% python3 -q
>>> import numpy as np
>>> np.set_printoptions(suppress=True, linewidth=100)
>>> m1 = np.loadtxt("dump.csv", delimiter=",")
>>> print(m1)
[[-21.4  60.1  -1.4  20.3]
 [-19.7  58.9   0.3  19.4]
 [-21.3  59.2   1.1  21.4]
 [-18.7  60.2   0.5  19.9]
 [-20.   60.9  -0.7  20.8]
 [-20.7  59.5   0.1  21. ]
 [-20.4  58.7  -2.3  19. ]
 [-20.9  60.1  -0.3  19.1]
 [-21.4  60.5   0.   21.5]
 [-19.3  60.3  -1.2  21.6]
 [-21.1  61.3   1.6  21.1]
 [-19.   59.6  -0.5  19.7]
 [-19.5  60.1  -2.3  19.6]
 [-20.7  62.    0.5  20.8]
 [-21.   58.8   1.3  20.1]
 [-19.9  60.3  -0.4  19.2]
 [-20.5  60.7   0.2  20.5]
 [-18.4  60.   -0.6  18.7]
 [-18.   59.   -0.4  21.5]
 [-19.8  57.6   0.2  21.4]
 [-18.4  57.7   0.   20.6]
 [-19.7  61.1  -0.6  20.7]
 [-19.8  59.1   0.2  22.7]
 [-20.9  60.7  -1.   21.1]]
>>> C = m1[[0, 6]].astype(float)
>>> for _ in range(3):
...     idx = np.linalg.norm(m1[:, None] - C, axis=-1).argmin(axis=1)
...     C = np.array([m1[idx == j].mean(axis=0) for j in range(2)])
... 
>>> print(idx)
[0 1 0 1 0 0 1 0 0 0 0 1 1 0 0 1 0 1 1 1 1 0 0 0]
>>> print(np.abs(C[1] - C[0]).argmax())
0
>>> np.bincount(idx)
array([14, 10])
>>> np.round(C[1] - C[0], 1)
array([ 1.4, -1.1, -0.5, -1. ])
>>> out = m1 / np.sqrt((m1 ** 2).mean(axis=1, keepdims=True))
>>> np.linalg.matrix_rank(m1 - m1.mean(axis=1, keepdims=True))
np.int64(3)
>>> Ac = m1 - m1.mean(axis=0)
>>> Uu, sigma, VT = np.linalg.svd(Ac, full_matrices=False)
>>> np.abs(VT[0]).argmax()
np.int64(0)
>>> print(np.round(np.abs(VT[-1]), 1))
[0.5 0.3 0.7 0.4]
>>> print(np.searchsorted(np.cumsum(sigma ** 2) / (sigma ** 2).sum(), 0.9) + 1)
4
>>> F = np.loadtxt("out5.csv", delimiter=",")
>>> F
array([[ 1., -5.,  0.,  1.,  1.,  3.,  2.,  1.],
       [ 3., -1.,  0.,  3.,  3.,  2.,  1.,  2.],
       [ 0.,  0.,  1.,  2.,  3.,  0.,  0.,  3.],
       [ 0.,  0.,  2.,  0.,  0.,  0.,  0.,  3.],
       [ 0.,  0.,  3.,  0.,  0.,  0.,  1.,  0.],
       [ 0.,  0.,  0.,  3.,  1.,  3.,  3.,  1.],
       [ 0.,  0.,  3.,  1.,  1.,  2.,  3.,  3.],
       [ 0.,  0.,  1.,  2.,  1.,  0.,  2.,  1.]])
>>> q, evecs = np.linalg.qr(F[:, :1])[0], np.linalg.qr(F[:, 1:])[0]
>>> sigma = np.linalg.svd(q.T @ evecs, compute_uv=False)
>>> sigma.round(1)
array([0.8])
>>> x = np.array([1, 5, 3, -2, 7, -6, 9, -8])
>>> a = np.maximum(F @ x, 0)
>>> F.T @ a
array([ 0.,  0., 85., 43., 23., 16., 71., 33.])
>>> np.maximum(F @ x, 0) - np.maximum(-F @ x, 0)
array([-27.,  -6.,  -4., -18.,  18.,   2.,   5.,  16.])
>>> a
array([ 0.,  0.,  0.,  0., 18.,  2.,  5., 16.])
>>> np.maximum(F @ (3 * x), 0)
array([ 0.,  0.,  0.,  0., 54.,  6., 15., 48.])
>>> print(np.flatnonzero(a > 1e-9))
[4 5 6 7]
>>> A = np.load("w.npy")
>>> A
array([[ 3.2,  5.2, -1.7, -3.8,  3.7,  2. , -3.8, -0.1,  2.2, -2.1],
       [-3. , -1.4,  3.2, -1.7, -0.9, -3.2, -1.8, -3.9,  2.3, -5.4],
       [ 4.9,  4. , -1.1, -4.2,  3.7,  0.1, -3.7, -0.5,  3.3, -1.9],
       [-2.9, -1.6,  2.6,  0.1, -1.5, -1.6, -2.5, -5.3,  3.3, -4.7],
       [-5.3, -1.5,  0.7,  0.3, -1.6, -2.5, -2.4, -7.6,  2.9, -6.8],
       [ 3. ,  4.5, -0.3, -3.9,  2.4,  1.5, -3.3, -0.4,  3.3, -1.9],
       [-3.6, -2.1,  2.8, -0.9, -1.8, -0.7, -4.2, -4.2, -1. , -5.2],
       [-3.5, -2.2,  2.3,  0.5, -1.1, -2. , -3.9, -5.3,  2.2, -6.1],
       [ 4.2,  5. , -1.3, -2.2,  2.5,  1.7, -2.8,  0.7,  4.1, -2.1],
       [-4.3, -2.1,  0.5, -1. , -2.6, -0.4, -1.8, -5.4,  2.6, -3.6],
       [-2.9, -0.4,  1.1, -0.4, -1.4, -1. , -3.6, -6. ,  1.8, -5.5],
       [-3. , -2.7, -0.2, -2.3, -0.4, -2.9, -5.3, -5.8,  3. , -5.1],
       [-2. , -2.6,  1.1, -1.1, -2.5, -3.6, -3.1, -4.7,  2.4, -3.9],
       [-4.1, -2. ,  0. , -0.4, -1.6, -3. , -3.5, -5.3,  2. , -6.2],
       [-2.1, -0.7, -0.3,  0.3, -3.5, -2.1, -5.7, -7. ,  1. , -5.8],
       [ 3.3,  6.5, -2. , -3.8,  2.9,  0.5, -1.5,  0.4,  4. , -2.3],
       [ 2.5,  6.8, -1.4, -2.7,  1. ,  0.3, -3.3,  0.1,  2.6, -1.4],
       [ 1.7,  4.4, -1.2, -3.5,  3.7,  2.2, -2.6, -0.5,  3.2, -0.3],
       [-4.1, -2.6,  2.6, -0.2, -2.7, -1.2, -2.1, -4.2,  3. , -4.3],
       [-2.4, -1.4,  1.6, -0.2, -1.5, -1.6, -4. , -5.8,  2.7, -6.7],
       [ 2.5,  5.4, -1.9, -2.8,  3.1,  1.5, -4. , -0.6,  2.8, -3.5],
       [-3.6, -2.4,  1.2,  0.6, -2.3, -2.4, -6. , -5.6,  2.6, -6.6],
       [-3.8, -1.7,  1.1, -1.3,  0.1, -2.4, -4.3, -4.7,  3.1, -5.5],
       [-3.3, -2.9,  0.4, -0.9, -1.9, -2.5, -4.2, -6.2,  2.6, -4.8],
       [-2.9, -1.2,  0.8,  0.3, -2.1, -1.2, -3.4, -6.4,  2.5, -6. ],
       [ 2.6,  6.8, -0.4, -3.2,  4.4,  3.4, -4. ,  1.2,  5. , -0.9],
       [ 3.9,  4.1, -2.1, -4.4,  3.8,  3. , -3.3, -0.2,  4.8, -0.8],
       [-5. , -2.8, -0.5, -1.5, -2.8, -2.5, -5.2, -4.6,  2.2, -5.6]])
>>> out = np.c_[A[:, :4] @ np.array([[0, -3, 1, 1], [0, 5, 2, -5], [-3, -4, 4, 4], [4, 5, 2, 4]]), np.array([5, -1, -5, 1, -4, 4, 5, 0, 5, -5, -4, -3, 2, -5, 2, 1, 3, 3, 4, 3, 1, -1, -5, -5, 4, -4, -2, 2])]
>>> out.round(1)
array([[-10.1,   4.2,  -0.8, -44.8,   5. ],
       [-16.4, -19.3,   3.6,  10. ,  -1. ],
       [-13.5, -11.3,   0.1, -36.3,  -5. ],
       [ -7.4,  -9.2,   4.5,  15.9,   1. ],
       [ -0.9,   7.1,  -4.9,   6.2,  -4. ],
       [-14.7,  -4.8,   3. , -36.3,   4. ],
       [-12. , -15.4,   1.6,  14.5,   5. ],
       [ -4.9,  -7.2,   2.3,  18.7,   0. ],
       [ -4.9,   6.6,   4.6, -34.8,   5. ],
       [ -5.5,  -4.6,  -8.5,   4.2,  -5. ],
       [ -4.9,   0.3,  -0.1,   1.9,  -4. ],
       [ -8.6, -15.2, -13.8,   0.5,  -3. ],
       [ -7.7, -16.9,  -5. ,  11. ,   2. ],
       [ -1.6,   0.3,  -8.9,   4.3,  -5. ],
       [  2.1,   5.5,  -4.1,   1.4,   2. ],
       [ -9.2,  11.6,   0.7, -52.4,   1. ],
       [ -6.6,  18.6,   5.1, -47.9,   3. ],
       [-10.4,   4.2,  -1.3, -39.1,   3. ],
       [ -8.6, -12.1,   0.7,  18.5,   4. ],
       [ -5.6,  -7.2,   0.8,  10.2,   3. ],
       [ -5.5,  13.1,   0.1, -43.3,   1. ],
       [ -1.2,  -3. ,  -2.4,  15.6,  -1. ],
       [ -8.5,  -8. ,  -5.4,   3.9,  -5. ],
       [ -4.8, -10.7,  -9.3,   9.2,  -5. ],
       [ -1.2,   1. ,  -1.5,   7.5,   4. ],
       [-11.6,  11.8,   8.2, -45.8,  -4. ],
       [-11.3,  -4.8,  -5.1, -42.6,  -2. ],
       [ -4.5,  -4.5, -15.6,   1. ,   2. ]])
>>> np.round(np.linalg.lstsq(A, out[:, 0])[0], 1) + 0
array([ 0.,  0., -3.,  4.,  0.,  0.,  0.,  0.,  0.,  0.])
>>> np.linalg.matrix_rank(np.c_[A, out])
np.int64(11)
>>> np.linalg.matrix_rank(out)
np.int64(5)
>>> q, R = np.linalg.qr(A)
>>> print(np.round(q.T @ q, 1) + 0)
[[1. 0. 0. 0. 0. 0. 0. 0. 0. 0.]
 [0. 1. 0. 0. 0. 0. 0. 0. 0. 0.]
 [0. 0. 1. 0. 0. 0. 0. 0. 0. 0.]
 [0. 0. 0. 1. 0. 0. 0. 0. 0. 0.]
 [0. 0. 0. 0. 1. 0. 0. 0. 0. 0.]
 [0. 0. 0. 0. 0. 1. 0. 0. 0. 0.]
 [0. 0. 0. 0. 0. 0. 1. 0. 0. 0.]
 [0. 0. 0. 0. 0. 0. 0. 1. 0. 0.]
 [0. 0. 0. 0. 0. 0. 0. 0. 1. 0.]
 [0. 0. 0. 0. 0. 0. 0. 0. 0. 1.]]
>>> np.trace(q @ q.T)
np.float64(10.0)
>>> print(q.shape, R.shape)
(28, 10) (10, 10)
>>> round(abs(R[0, 0]), 1), round(np.linalg.norm(A[:, 0]), 1)
(np.float64(18.3), np.float64(18.3))
>>> np.round(np.abs(np.diag(R)), 1)
array([18.3, 10.9,  5.3,  7.4,  4.9,  5.1,  8.6,  5.8,  5.3,  3.6])
>>> x = np.array([2, 1, 1, 2, 0, 1, 2, 1, 1, 2])
>>> target = A @ x
>>> print(np.round(np.linalg.solve(A.T @ A, A.T @ target), 1) + 0)
[2. 1. 1. 2. 0. 1. 2. 1. 1. 2.]
>>> rng = np.random.default_rng(845620)
>>> target = target + 0.3 * rng.normal(size=28)
>>> target.round(1)
array([ -5.9, -26.5,  -4.2, -22.7, -36.4,  -3.5, -32.9, -31.1,   4.6, -25.8, -29.1, -40.2, -27.3,
       -36.6, -35. ,   0.9,  -1.5,  -1.7, -24.1, -31.3,  -8.5, -38. , -35.3, -35.1, -29.1,   4.7,
         0.3, -42.7])
>>> coef, *_ = np.linalg.lstsq(A, target)
>>> coef.round(1)
array([ 2.1,  1. ,  1. ,  1.9, -0.2,  1.1,  2.1,  1. ,  1. ,  1.9])
>>> coef.round()
array([ 2.,  1.,  1.,  2., -0.,  1.,  2.,  1.,  1.,  2.])
>>> W0 = np.load("arr.npy")
>>> print(W0)
[[-1 -1 -1 -1 -1 -1 -1]
 [-1 -2 -2 -2 -2 -2 -2]
 [-1 -2 -3 -3 -3 -3 -3]
 [-1 -2 -3 -4 -4 -4 -4]
 [-1 -2 -3 -4 -5 -5 -5]
 [-1 -2 -3 -4 -5 -6 -6]
 [-1 -2 -3 -4 -5 -6 -7]]
>>> np.trace(W0)
np.int64(-28)
>>> print(np.allclose(W0, W0.T))
True
>>> W0 @ W0
array([[  7,  13,  18,  22,  25,  27,  28],
       [ 13,  25,  35,  43,  49,  53,  55],
       [ 18,  35,  50,  62,  71,  77,  80],
       [ 22,  43,  62,  78,  90,  98, 102],
       [ 25,  49,  71,  90, 105, 115, 120],
       [ 27,  53,  77,  98, 115, 127, 133],
       [ 28,  55,  80, 102, 120, 133, 140]])
>>> print(np.round(np.sort(np.abs(np.linalg.eigvals(W0))), 1))
[ 0.3  0.3  0.4  0.6  1.   2.6 22.9]
>>> round(np.linalg.det(W0), 1)
np.float64(-1.0)
>>> w, evecs = np.linalg.eigh(W0)
>>> x = np.array([-1, 0, -5, -3, 3, -4, -5])
>>> np.round(evecs * np.abs(w) @ evecs.T, 1)
array([[1., 1., 1., 1., 1., 1., 1.],
       [1., 2., 2., 2., 2., 2., 2.],
       [1., 2., 3., 3., 3., 3., 3.],
       [1., 2., 3., 4., 4., 4., 4.],
       [1., 2., 3., 4., 5., 5., 5.],
       [1., 2., 3., 4., 5., 6., 6.],
       [1., 2., 3., 4., 5., 6., 7.]])
>>> np.abs(W0).sum(axis=1).max(), round(np.abs(w).max(), 1)
(np.int64(28), np.float64(22.9))
>>> np.round(x @ W0 @ x / (x @ x), 1), round(float(w[0]), 1), np.round(w[-1], 1)
(np.float64(-9.9), -22.9, np.float64(-0.3))
>>> data = np.load("sample13.npy")
>>> data
array([[-0.1, -1.1, -0.6,  0. ,  1. ],
       [ 0.6,  0.3, -0.3,  0.5, -1.1],
       [-0.8,  2.1,  1.2,  0.1,  1. ],
       [ 0.4, -1.7, -0.3, -0.8,  2. ],
       [-0.2, -0.4,  0.3, -1.4,  0.8],
       [ 0.2,  0.7,  0.1,  1.3,  0.4],
       [ 0. , -1.3,  0.3, -1.3,  1.4],
       [-0.3,  0. , -0.4,  0.6,  0.6],
       [ 0.8, -1.3, -1.1,  0.9,  0.5],
       [-2. ,  5. , -1.2,  5.1, -3.6],
       [-0.8,  2.3,  0.3,  1.2, -1.6],
       [ 1.4, -3.2,  0.3, -2.1,  1.7],
       [ 0.7, -2.7, -0.7, -0.6,  1.1],
       [ 0.5, -0.2,  0.2, -0.1, -0.4],
       [ 0.5,  0.9, -0.2,  1.8, -1.4],
       [-1.4,  2.8,  3.1, -2.2,  0.6],
       [-2.2,  3.7, -0.2,  3.2, -2.5],
       [ 0. , -0.2,  0. ,  0.6,  0.2],
       [ 1. , -1. , -0.9,  0.3, -0.6],
       [-0.4,  1.9, -0.7,  2.5, -1.9],
       [-0.2,  0.2,  0.8, -0.7,  0.3],
       [ 1. , -2.8,  0.9, -3.4,  2.3],
       [-0.7,  3.2,  0.3,  2.7, -2.9],
       [-0.3,  0. , -0.2,  0.3,  1.1],
       [-1.6,  3.8,  0. ,  2.4, -2.5],
       [-0.7, -0.9,  0.4, -1.6,  2. ],
       [ 0.4, -1.8, -0.4, -1.3,  1. ],
       [ 1.2, -1.9,  1.7, -3.7,  1.3],
       [-1.1,  0.1, -0.8,  1.1,  0.9],
       [ 1.2, -3.3, -0.1, -1.9,  1.9],
       [-1.3,  1. , -0.5,  1.4, -0.3],
       [ 0.1,  0.6,  0.5,  0.2,  0. ],
       [ 0.1, -0.1, -0.4,  0.3, -0.2],
       [-0.2,  0.5, -1.6,  2.1, -1.3],
       [ 0.3,  0.1,  1.3, -1. , -0.4],
       [ 0.1,  0.4, -0.2,  0.5, -0.1],
       [ 0.9, -2.7, -0.2, -1.1,  0.8],
       [-0.5,  0.5,  0.7, -0.3,  0.5]])
>>> out = np.c_[data[:, :2] @ np.array([[-1, -1], [2, -1]]), np.array([-8, 9, -9, -2, 7, 5, 0, 9, 2, -1, 7, -3, -7, -7, -3, 9, -4, 0, 0, -7, -6, 9, -4, 7, -3, 7, 5, -1, 9, -6, -7, 6, -9, 4, -5, -6, 2, 8])]
>>> out.round(1)
array([[-2.1,  1.2, -8. ],
       [ 0. , -0.9,  9. ],
       [ 5. , -1.3, -9. ],
       [-3.8,  1.3, -2. ],
       [-0.6,  0.6,  7. ],
       [ 1.2, -0.9,  5. ],
       [-2.6,  1.3,  0. ],
       [ 0.3,  0.3,  9. ],
       [-3.4,  0.5,  2. ],
       [12. , -3. , -1. ],
       [ 5.4, -1.5,  7. ],
       [-7.8,  1.8, -3. ],
       [-6.1,  2. , -7. ],
       [-0.9, -0.3, -7. ],
       [ 1.3, -1.4, -3. ],
       [ 7. , -1.4,  9. ],
       [ 9.6, -1.5, -4. ],
       [-0.4,  0.2,  0. ],
       [-3. ,  0. ,  0. ],
       [ 4.2, -1.5, -7. ],
       [ 0.6,  0. , -6. ],
       [-6.6,  1.8,  9. ],
       [ 7.1, -2.5, -4. ],
       [ 0.3,  0.3,  7. ],
       [ 9.2, -2.2, -3. ],
       [-1.1,  1.6,  7. ],
       [-4. ,  1.4,  5. ],
       [-5. ,  0.7, -1. ],
       [ 1.3,  1. ,  9. ],
       [-7.8,  2.1, -6. ],
       [ 3.3,  0.3, -7. ],
       [ 1.1, -0.7,  6. ],
       [-0.3,  0. , -9. ],
       [ 1.2, -0.3,  4. ],
       [-0.1, -0.4, -5. ],
       [ 0.7, -0.5, -6. ],
       [-6.3,  1.8,  2. ],
       [ 1.5,  0. ,  8. ]])
>>> np.round(np.linalg.norm(np.linalg.qr(data)[0].T @ out, axis=0) ** 2 / ((out ** 2).sum(axis=0) + 1e-12), 1)
array([1. , 1. , 0.1])
>>> print(np.round(np.linalg.norm(out - data @ np.linalg.lstsq(data, out)[0], axis=0), 1) + 0)
[ 0.   0.  34.7]
>>> np.round(np.linalg.lstsq(data, out[:, 0])[0], 1) + 0
array([-1.,  2.,  0.,  0.,  0.])
